In [1]: import numpy as np

In [2]: np.set_printoptions(precision=3, suppress=True, linewidth=140)

In [3]: tidy = lambda a: np.round(a, 3) + 0

In [4]: data = np.loadtxt("dump.csv", delimiter=",")

In [5]: print(data)
[[ 4.  0.  0.  0.  0.  0.  0.  0.  0.  0.  0.  0.  0.  0.]
 [ 2.  0.  0.  0.  0.  0.  0.  0.  0.  0.  0.  0.  0.  0.]
 [ 5. -3.  4.  0.  0.  0.  0.  0.  0.  0.  0.  0.  0.  0.]
 [-3.  4. -4.  3.  0.  0.  0.  0.  0.  0.  0.  0.  0.  0.]
 [ 1.  5. -5. -2.  2.  0.  0.  0.  0.  0.  0.  0.  0.  0.]
 [-3.  0.  5.  1.  3.  5.  0.  0.  0.  0.  0.  0.  0.  0.]
 [ 0.  3.  4.  2. -3. -5.  1.  0.  0.  0.  0.  0.  0.  0.]
 [ 2.  0. -2.  0. -4.  4.  4. -1.  0.  0.  0.  0.  0.  0.]
 [-5. -2. -4.  5. -3. -1. -2. -2.  4.  0.  0.  0.  0.  0.]
 [ 3.  1. -2.  2.  0. -4.  4.  5.  3.  4.  0.  0.  0.  0.]
 [-5.  3.  5.  1. -1. -3.  3. -1. -2.  2.  4.  0.  0.  0.]
 [-3. -2. -5. -4. -1.  3. -4.  5. -5.  3. -4.  1.  0.  0.]
 [ 1.  5. -2. -4. -2.  3. -4.  4.  5.  4.  3.  4. -1.  0.]
 [ 3. -4.  5.  3. -4. -2.  4.  1.  5.  2.  3.  4.  0. -4.]]

In [6]: def softmax(z):
   ...:     e = np.exp(z - z.max(axis=-1, keepdims=True))
   ...:     return e / e.sum(axis=-1, keepdims=True)
   ...: 

In [7]: print(tidy(softmax(data[8] + 3)))
[0.    0.001 0.    0.711 0.    0.002 0.001 0.001 0.261 0.005 0.005 0.005 0.005 0.005]

In [8]: print(tidy(softmax(data[8])))
[0.    0.001 0.    0.711 0.    0.002 0.001 0.001 0.261 0.005 0.005 0.005 0.005 0.005]

In [9]: S = data @ data.T / np.sqrt(14)

In [10]: print(tidy(softmax(S)[8] @ data))
[-5. -2. -4.  5. -3. -1. -2. -2.  4.  0.  0.  0.  0.  0.]

In [11]: print(np.linalg.cond(data) > 100)
True

In [12]: print([round(float(x), 3) for x in np.linalg.svd(data, compute_uv=False)[:3]])
[18.221, 14.374, 13.073]

In [13]: print(np.argsort(-np.linalg.norm(data, axis=0).round(6), kind="stable")[:3])
[2 0 1]

In [14]: T = data.reshape(14, 2, -1)

In [15]: print(T[:, 0])
[[ 4.  0.  0.  0.  0.  0.  0.]
 [ 2.  0.  0.  0.  0.  0.  0.]
 [ 5. -3.  4.  0.  0.  0.  0.]
 [-3.  4. -4.  3.  0.  0.  0.]
 [ 1.  5. -5. -2.  2.  0.  0.]
 [-3.  0.  5.  1.  3.  5.  0.]
 [ 0.  3.  4.  2. -3. -5.  1.]
 [ 2.  0. -2.  0. -4.  4.  4.]
 [-5. -2. -4.  5. -3. -1. -2.]
 [ 3.  1. -2.  2.  0. -4.  4.]
 [-5.  3.  5.  1. -1. -3.  3.]
 [-3. -2. -5. -4. -1.  3. -4.]
 [ 1.  5. -2. -4. -2.  3. -4.]
 [ 3. -4.  5.  3. -4. -2.  4.]]

In [16]: print(np.swapaxes(T, 1, 2)[4])
[[ 1.  0.]
 [ 5.  0.]
 [-5.  0.]
 [-2.  0.]
 [ 2.  0.]
 [ 0.  0.]
 [ 0.  0.]]

In [17]: print(np.einsum("ihd,ihd->ih", T, T))
[[16.  0.]
 [ 4.  0.]
 [50.  0.]
 [50.  0.]
 [59.  0.]
 [69.  0.]
 [64.  0.]
 [56.  1.]
 [84. 20.]
 [50. 50.]
 [79. 25.]
 [80. 76.]
 [75. 83.]
 [95. 71.]]

In [18]: theta = np.radians(25)

In [19]: r_ = np.eye(14)

In [20]: r_[2, 2] = r_[0, 0] = np.cos(theta)

In [21]: r_[2, 0], r_[0, 2] = -np.sin(theta), np.sin(theta)

In [22]: M2 = data @ r_.T

In [23]: print(tidy(np.abs(M2 - data).max(axis=0)))
[2.582 0.    2.488 0.    0.    0.    0.    0.    0.    0.    0.    0.    0.    0.   ]

In [24]: M2 = np.array([[0, 1], [-1, -1]])

In [25]: basis = np.array([[-2, 0], [-1, 3]])

In [26]: J = np.block([[M2, np.array([[2, 5], [9, 6]])], [np.zeros((2, 2)), basis]])

In [27]: print(J)
[[ 0.  1.  2.  5.]
 [-1. -1.  9.  6.]
 [ 0.  0. -2.  0.]
 [ 0.  0. -1.  3.]]

In [28]: proj = np.triu(np.array([[2, 4, 5, 1], [4, 1, 5, 0], [2, 1, 1, 0], [5, 3, 4, 1]]), 1) + np.eye(4)

In [29]: M2 = proj @ J @ np.linalg.inv(proj)

In [30]: print(proj @ J - J @ proj)
[[-4. -4. 20. 27.]
 [ 0.  4.  0.  1.]
 [ 0.  0.  0.  0.]
 [ 0.  0.  0.  0.]]

In [31]: print(np.trace(M2), np.trace(J))
0.0 0.0

In [32]: print(tidy(np.poly(M2)))
[ 1.  0. -6. -7. -6.]

In [33]: print(M2)
[[ -4.  13. -18.  36.]
 [ -1.   3. -11.   7.]
 [  0.   0.  -2.   0.]
 [  0.   0.  -1.   3.]]

In [34]: rng = np.random.default_rng(297693)

In [35]: idx = rng.permutation(4)

In [36]: print(idx)
[1 2 3 0]

In [37]: M2 = J[idx][:, idx]

In [38]: print(np.diag(M2))
[-1. -2.  3.  0.]

In [39]: print(tidy(np.linalg.det(M2)), tidy(np.linalg.det(J[idx])))
-6.0 6.0

In [40]: print(np.allclose(M2, J))
False

In [41]: print(M2)
[[-1.  9.  6. -1.]
 [ 0. -2.  0.  0.]
 [ 0. -1.  3.  0.]
 [ 1.  2.  5.  0.]]

In [42]: print(np.trace(M2))
0.0

In [43]: print(tidy(np.linalg.det(J)))
-6.0

In [44]: print(np.allclose(J @ J.T, J.T @ J))
False

In [45]: print(tidy(softmax(10 * J[1])))
[0. 0. 1. 0.]

In [46]: print(tidy(softmax(J[1] + 2)))
[0.    0.    0.952 0.047]

In [47]: S = J @ J.T / np.sqrt(4)

In [48]: print(tidy(softmax(S)[1] @ J))
[-1. -1.  9.  6.]

In [49]: print(tidy(softmax(S + np.triu(np.full(S.shape, -np.inf), 1))))
[[1.    0.    0.    0.   ]
 [0.    1.    0.    0.   ]
 [0.018 0.    0.982 0.   ]
 [0.734 0.099 0.003 0.164]]

In [50]: print(tidy(softmax(S)))
[[0.    1.    0.    0.   ]
 [0.    1.    0.    0.   ]
 [0.013 0.    0.721 0.265]
 [0.734 0.099 0.003 0.164]]

In [51]: q, V = np.linalg.qr(J[:, :1])[0], np.linalg.qr(J[:, 1:])[0]

In [52]: sv = np.linalg.svd(q.T @ V, compute_uv=False)

In [53]: print(tidy(np.degrees(np.arccos(sv.clip(0, 1)))))
[6.903]

In [54]: print(tidy(sv))
[0.993]

In [55]: X = np.loadtxt("layer15.csv", delimiter=",")

In [56]: print(X)
[[13.  3.  0.  0.  0.  4.  0.  3.  4.  0.  7.  8.]
 [13.  3.  0.  0.  0.  4.  0.  3.  4.  0.  7.  8.]
 [ 5.  3.  8.  2.  6. 12.  6.  3.  8.  8. 11.  8.]
 [ 5.  3.  8.  2.  6. 12.  6.  3.  8.  8. 11.  8.]
 [ 5.  3.  8.  2.  6. 12.  6.  3.  8.  8. 11.  8.]
 [ 9.  3.  4.  0.  2.  8.  2.  3.  6.  4.  9.  8.]
 [13.  3.  0.  0.  0.  4.  0.  3.  4.  0.  7.  8.]
 [11.  3.  2.  0.  0.  6.  0.  3.  5.  2.  8.  8.]
 [ 7.  3.  6.  1.  4. 10.  4.  3.  7.  6. 10.  8.]
 [13.  3.  0.  0.  0.  4.  0.  3.  4.  0.  7.  8.]
 [11.  3.  2.  0.  0.  6.  0.  3.  5.  2.  8.  8.]
 [ 7.  3.  6.  1.  4. 10.  4.  3.  7.  6. 10.  8.]
 [13.  3.  0.  0.  0.  4.  0.  3.  4.  0.  7.  8.]
 [13.  3.  0.  0.  0.  4.  0.  3.  4.  0.  7.  8.]
 [11.  3.  2.  0.  0.  6.  0.  3.  5.  2.  8.  8.]
 [ 7.  3.  6.  1.  4. 10.  4.  3.  7.  6. 10.  8.]
 [ 9.  3.  4.  0.  2.  8.  2.  3.  6.  4.  9.  8.]
 [ 5.  3.  8.  2.  6. 12.  6.  3.  8.  8. 11.  8.]
 [ 9.  3.  4.  0.  2.  8.  2.  3.  6.  4.  9.  8.]]

In [57]: print(np.linalg.cond(X) > 100)
True

In [58]: print(tidy(np.linalg.norm(X, 2) / np.linalg.norm(X)))
0.943

In [59]: print(np.linalg.matrix_rank(X, rtol=0.1))
2

In [60]: print(np.argsort(-np.linalg.norm(X, axis=0).round(6), kind="stable")[:3])
[ 0 10  5]

In [61]: left, sv, VT = np.linalg.svd(X)

In [62]: print(np.argmax(sv[:-1] / (sv[1:] + 1e-6)) + 1)
4

In [63]: M2 = left[:, :4] @ np.diag(sv[:4]) @ VT[:4]

In [64]: print(np.linalg.matrix_rank(M2))
4

In [65]: basis = np.array([[1.5, 0.9, -0.5, -0.4, 0.9, -0.9, -1.8, -1.1, -1.2, -0.7],
    ...:     [0.0, -1.1, 0.9, -0.9, -0.1, 1.0, 1.8, -0.3, -1.6, 1.0]])

In [66]: M = np.array([[1, 1],
    ...:     [1, 4],
    ...:     [3, 4],
    ...:     [0, 1],
    ...:     [0, 0],
    ...:     [5, 4],
    ...:     [5, 4],
    ...:     [4, 1],
    ...:     [3, 4],
    ...:     [0, 2],
    ...:     [5, 4],
    ...:     [5, 2],
    ...:     [3, 4],
    ...:     [1, 3],
    ...:     [5, 2],
    ...:     [2, 0],
    ...:     [2, 0],
    ...:     [1, 2],
    ...:     [5, 4],
    ...:     [5, 5],
    ...:     [1, 1],
    ...:     [4, 3],
    ...:     [4, 4],
    ...:     [4, 2]]) @ basis + 0.02 * rng.normal(size=(24, 10))

In [67]: print(tidy(M))
[[  1.506  -0.203   0.383  -1.313   0.815   0.104   0.012  -1.39   -2.787   0.298]
 [  1.505  -3.493   3.126  -4.017   0.506   3.091   5.397  -2.265  -7.579   3.314]
 [  4.469  -1.687   2.083  -4.764   2.306   1.291   1.779  -4.454  -9.973   1.871]
 [ -0.027  -1.102   0.901  -0.883  -0.088   0.976   1.776  -0.307  -1.581   1.008]
 [ -0.022  -0.014  -0.004  -0.021   0.019  -0.006   0.021  -0.014  -0.03   -0.017]
 [  7.519   0.112   1.098  -5.541   4.064  -0.495  -1.764  -6.698 -12.416   0.482]
 [  7.495   0.097   1.085  -5.579   4.135  -0.514  -1.772  -6.727 -12.436   0.553]
 [  5.987   2.486  -1.056  -2.463   3.5    -2.593  -5.391  -4.686  -6.387  -1.782]
 [  4.484  -1.716   2.093  -4.825   2.274   1.262   1.788  -4.526  -9.997   1.907]
 [  0.035  -2.174   1.799  -1.788  -0.178   2.008   3.598  -0.593  -3.179   1.987]
 [  7.499   0.117   1.129  -5.635   4.093  -0.506  -1.782  -6.696 -12.401   0.489]
 [  7.489   2.303  -0.716  -3.831   4.327  -2.483  -5.405  -6.1    -9.171  -1.491]
 [  4.492  -1.711   2.135  -4.803   2.325   1.297   1.807  -4.485  -9.941   1.945]
 [  1.508  -2.408   2.21   -3.07    0.616   2.092   3.555  -1.968  -5.952   2.313]
 [  7.515   2.307  -0.696  -3.774   4.329  -2.532  -5.4    -6.056  -9.23   -1.514]
 [  2.992   1.798  -1.02   -0.79    1.802  -1.799  -3.627  -2.203  -2.415  -1.394]
 [  3.045   1.832  -0.967  -0.777   1.798  -1.802  -3.593  -2.168  -2.418  -1.405]
 [  1.498  -1.279   1.278  -2.188   0.687   1.091   1.809  -1.672  -4.383   1.313]
 [  7.499   0.161   1.058  -5.592   4.094  -0.511  -1.824  -6.704 -12.458   0.49 ]
 [  7.479  -0.989   1.999  -6.543   3.968   0.493  -0.015  -6.983 -14.039   1.497]
 [  1.497  -0.196   0.399  -1.284   0.753   0.103   0.017  -1.406  -2.807   0.292]
 [  5.991   0.307   0.705  -4.316   3.288  -0.594  -1.801  -5.294  -9.647   0.199]
 [  6.017  -0.771   1.603  -5.185   3.191   0.395  -0.023  -5.586 -11.183   1.191]
 [  6.012   1.365  -0.181  -3.42    3.385  -1.621  -3.599  -4.986  -7.996  -0.795]]

In [68]: print(tidy(softmax(M[8] + 5)))
[0.721 0.001 0.066 0.    0.079 0.029 0.049 0.    0.    0.055]

In [69]: print(tidy(softmax(M[8])))
[0.721 0.001 0.066 0.    0.079 0.029 0.049 0.    0.    0.055]

In [70]: S = M @ M.T / np.sqrt(10)

In [71]: print(tidy(softmax(S)[8] @ M))
[  7.479  -0.988   1.999  -6.543   3.968   0.493  -0.015  -6.983 -14.039   1.497]

In [72]: print(softmax(S).round(6).argmax(axis=1))
[19 19 19  1 19 19 19 14 19  1 19 19 19 19 19 14 14 19 19 19 19 19 19 19]
